$ python3 -q
>>> import numpy as np
>>> np.set_printoptions(precision=2, suppress=True, linewidth=160)
>>> rnd = lambda a: np.round(a, 2) + 0
>>> feats = np.load("w.npy")
>>> feats
array([[ 1., -1.,  0.],
       [-1.,  0., -1.],
       [ 0., -1.,  2.]])
>>> # equal to its transpose
>>> O = feats.astype(float).copy()
>>> for j in range(3):
...     O[:, j] -= O[:, :j] @ (O[:, :j].T @ O[:, j])
...     O[:, j] /= np.linalg.norm(O[:, j])
... 
>>> rnd(O)
array([[ 0.71, -0.41, -0.58],
       [-0.71, -0.41, -0.58],
       [ 0.  , -0.82,  0.58]])
>>> rnd(O.T @ feats)
array([[ 1.41, -0.71,  0.71],
       [ 0.  ,  1.22, -1.22],
       [ 0.  ,  0.  ,  1.73]])
>>> t3 = np.stack([O, -2 * O, O[::-1]])
>>> np.linalg.matrix_rank(t3.reshape(3, -1))
np.int64(2)
>>> rnd(np.linalg.det(t3))
array([-1.,  8.,  1.])
>>> rnd(t3.sum(axis=0))
array([[-0.71, -0.41,  1.15],
       [ 0.  ,  0.  ,  0.  ],
       [ 0.71,  0.41, -1.15]])
>>> rnd(np.einsum("bij,cij->bc", t3, t3))
array([[ 3., -6.,  1.],
       [-6., 12., -2.],
       [ 1., -2.,  3.]])
>>> M = np.load("arr.npy")
>>> M
array([[ 0,  0,  0],
       [-1,  1,  7],
       [ 0,  0,  0],
       [ 4,  8,  2],
       [ 0,  0,  0],
       [ 0,  0,  0],
       [ 2,  7,  0],
       [ 3,  9,  9],
       [ 0,  0,  0],
       [ 2,  7,  0],
       [ 0,  0,  0],
       [-1,  1,  7],
       [-1,  1,  7],
       [ 0,  0,  0],
       [ 0,  0,  0],
       [ 0,  0,  0],
       [ 4,  8,  2],
       [ 2,  7,  0],
       [ 1,  8,  7],
       [ 0,  0,  0],
       [ 2,  7,  0],
       [ 0,  0,  0],
       [-1,  1,  7],
       [ 4,  8,  2],
       [ 0,  0,  0],
       [ 0,  0,  0],
       [ 0,  0,  0],
       [-1,  1,  7],
       [ 4,  8,  2],
       [ 0,  0,  0],
       [-1,  1,  7]])
>>> lab = M[:, 0] > np.median(M[:, 0])
>>> r0 = M[lab].mean(axis=0) - M[~lab].mean(axis=0)
>>> np.argsort(-np.abs(r0).round(6), kind="stable")
array([1, 0, 2])
>>> cen = (M - M.mean(axis=0)) / M.std(axis=0)
>>> np.argwhere(np.abs(cen) > 2)
array([[ 3,  0],
       [ 7,  2],
       [16,  0],
       [23,  0],
       [28,  0]])
>>> coef = np.linalg.lstsq(np.delete(cen, 0, axis=1), cen[:, 0])[0]
>>> np.abs(coef).argmax()
np.int64(0)
>>> rnd(1 - np.var(cen[:, 0] - np.delete(cen, 0, axis=1) @ coef))
np.float64(0.88)
>>> rnd(coef)
array([ 0.95, -0.33])
>>> Y = np.c_[M[:, :2] @ np.array([[3, 3], [4, 4]]), np.array([0, 3, 1, 0, 1, 1, 2, 2, 3, 1, 0, 1, 2, 0, 2, 0, 2, 3, 2, 2, 3, 0, 0, 1, 1, 1, 1, 1, 2, 2, 3])]
>>> Y
array([[ 0,  0,  0],
       [ 1,  1,  3],
       [ 0,  0,  1],
       [44, 44,  0],
       [ 0,  0,  1],
       [ 0,  0,  1],
       [34, 34,  2],
       [45, 45,  2],
       [ 0,  0,  3],
       [34, 34,  1],
       [ 0,  0,  0],
       [ 1,  1,  1],
       [ 1,  1,  2],
       [ 0,  0,  0],
       [ 0,  0,  2],
       [ 0,  0,  0],
       [44, 44,  2],
       [34, 34,  3],
       [35, 35,  2],
       [ 0,  0,  2],
       [34, 34,  3],
       [ 0,  0,  0],
       [ 1,  1,  0],
       [44, 44,  1],
       [ 0,  0,  1],
       [ 0,  0,  1],
       [ 0,  0,  1],
       [ 1,  1,  1],
       [44, 44,  2],
       [ 0,  0,  2],
       [ 1,  1,  3]])
>>> np.linalg.matrix_rank(np.c_[M, Y])
np.int64(4)
>>> np.linalg.matrix_rank(Y)
np.int64(2)
>>> rnd(np.linalg.norm(np.linalg.qr(M)[0].T @ Y, axis=0) ** 2 / ((Y ** 2).sum(axis=0) + 1e-12))
array([1.  , 1.  , 0.53])
>>> rnd(np.linalg.lstsq(M, Y[:, 0])[0])
array([3., 4., 0.])
>>> [round(float(x), 2) for x in np.linalg.svd(Y, compute_uv=False)[:3]]
[176.86, 7.74, 0.0]
>>> np.linalg.matrix_rank(Y, rtol=0.1)
np.int64(1)
>>> M - M[0]
array([[ 0,  0,  0],
       [-1,  1,  7],
       [ 0,  0,  0],
       [ 4,  8,  2],
       [ 0,  0,  0],
       [ 0,  0,  0],
       [ 2,  7,  0],
       [ 3,  9,  9],
       [ 0,  0,  0],
       [ 2,  7,  0],
       [ 0,  0,  0],
       [-1,  1,  7],
       [-1,  1,  7],
       [ 0,  0,  0],
       [ 0,  0,  0],
       [ 0,  0,  0],
       [ 4,  8,  2],
       [ 2,  7,  0],
       [ 1,  8,  7],
       [ 0,  0,  0],
       [ 2,  7,  0],
       [ 0,  0,  0],
       [-1,  1,  7],
       [ 4,  8,  2],
       [ 0,  0,  0],
       [ 0,  0,  0],
       [ 0,  0,  0],
       [-1,  1,  7],
       [ 4,  8,  2],
       [ 0,  0,  0],
       [-1,  1,  7]])
>>> rnd(M.mean(axis=0))
array([0.71, 2.68, 2.13])
>>> M.sum(axis=0)
array([22, 83, 66])
>>> M.sum(axis=1)
array([ 0,  7,  0, 14,  0,  0,  9, 21,  0,  9,  0,  7,  7,  0,  0,  0, 14,  9, 16,  0,  9,  0,  7, 14,  0,  0,  0,  7, 14,  0,  7])
>>> np.abs(M).max()
np.int64(9)
>>> M.shape
(31, 3)
>>> rnd(np.linalg.norm(M))
np.float64(33.75)
>>> np.unravel_index(np.abs(M).argmax(), M.shape)
(np.int64(7), np.int64(1))
